In [1]: import numpy as np

In [2]: from numpy import linalg as LA

In [3]: np.set_printoptions(precision=1, suppress=True, linewidth=120)

In [4]: X = np.load("run16.npy")

In [5]: print(X)
[[6 0 0 0]
 [8 9 0 0]
 [9 2 9 0]
 [2 5 3 5]]

In [6]: other = np.array([[1, 2], [1, 1], [2, 0], [0, 2]])

In [7]: print(LA.matrix_rank(np.vstack([X, other.T])))
4

In [8]: print(X @ other)
[[ 6 12]
 [17 25]
 [29 20]
 [13 19]]

In [9]: print(other.T @ X.T)
[[ 6 17 29 13]
 [12 25 20 19]]

In [10]: print(np.einsum("ik,kj->ij", X, other))
[[ 6 12]
 [17 25]
 [29 20]
 [13 19]]

In [11]: print(np.einsum("ik,kj->ji", X, other))
[[ 6 17 29 13]
 [12 25 20 19]]

In [12]: vec = np.array([0, 2, 2, 0])

In [13]: target = X @ vec

In [14]: print(target)
[ 0 18 22 16]

In [15]: print(np.round(LA.solve(X, X[:, 0]), 1) + 0)
[1. 0. 0. 0.]

In [16]: rng = np.random.default_rng(41033)

In [17]: z = rng.permutation(4)

In [18]: other = X[:, z] * rng.choice([-1, 1], 4)

In [19]: print(other)
[[ 0 -6  0  0]
 [ 0 -8  9  0]
 [ 0 -9  2  9]
 [-5 -2  5  3]]

In [20]: U, _, Vt = LA.svd(X.T @ other)

In [21]: print(z)
[3 0 1 2]

In [22]: print(np.round(LA.lstsq(X, other)[0], 1) + 0)
[[ 0. -1.  0.  0.]
 [ 0.  0.  1.  0.]
 [ 0.  0.  0.  1.]
 [-1.  0.  0.  0.]]

In [23]: vec = np.array([-3, -3, -1, 3])

In [24]: target = X @ vec

In [25]: b, lr = np.zeros(4), 1 / LA.norm(X, 2) ** 2

In [26]: for i in range(10):
    ...:     b -= lr * X.T @ (X @ b - target)
    ...:     if i % 2 == 0: print(i, round(LA.norm(X @ b - target), 1))
    ...: 
0 14.8
2 11.9
4 9.8
6 8.3
8 7.2

In [27]: print(b)
[-3.5 -2.2 -0.6  1.1]

In [28]: print(round(LA.cond(X), 1))
6.2

In [29]: other = np.array([[0, 0, 1, 0, 3],
    ...:     [2, 2, 3, 0, 0],
    ...:     [1, 0, 0, 1, 3],
    ...:     [2, 3, 3, 2, 2],
    ...:     [1, 1, 0, 0, 1]])

In [30]: other[-1] = other[0]

In [31]: feats = other + 0.3 * np.eye(5)

In [32]: print(feats)
[[0.3 0.  1.  0.  3. ]
 [2.  2.3 3.  0.  0. ]
 [1.  0.  0.3 1.  3. ]
 [2.  3.  3.  2.3 2. ]
 [0.  0.  1.  0.  3.3]]

In [33]: vec = np.array([-1, -3, 3, 2, 1])

In [34]: target = feats @ vec

In [35]: b, lr = np.zeros(5), 1 / LA.norm(feats, 2) ** 2

In [36]: for i in range(6):
    ...:     b -= lr * feats.T @ (feats @ b - target)
    ...:     if i % 1 == 0: print(i, round(LA.norm(feats @ b - target), 1))
    ...: 
0 4.1
1 2.7
2 1.8
3 1.3
4 1.1
5 0.9

In [37]: print(b.round(1) + 0)
[ 0.  -0.1  0.3  0.2  1.7]

In [38]: print(np.round(LA.cond(feats), 1))
221.2
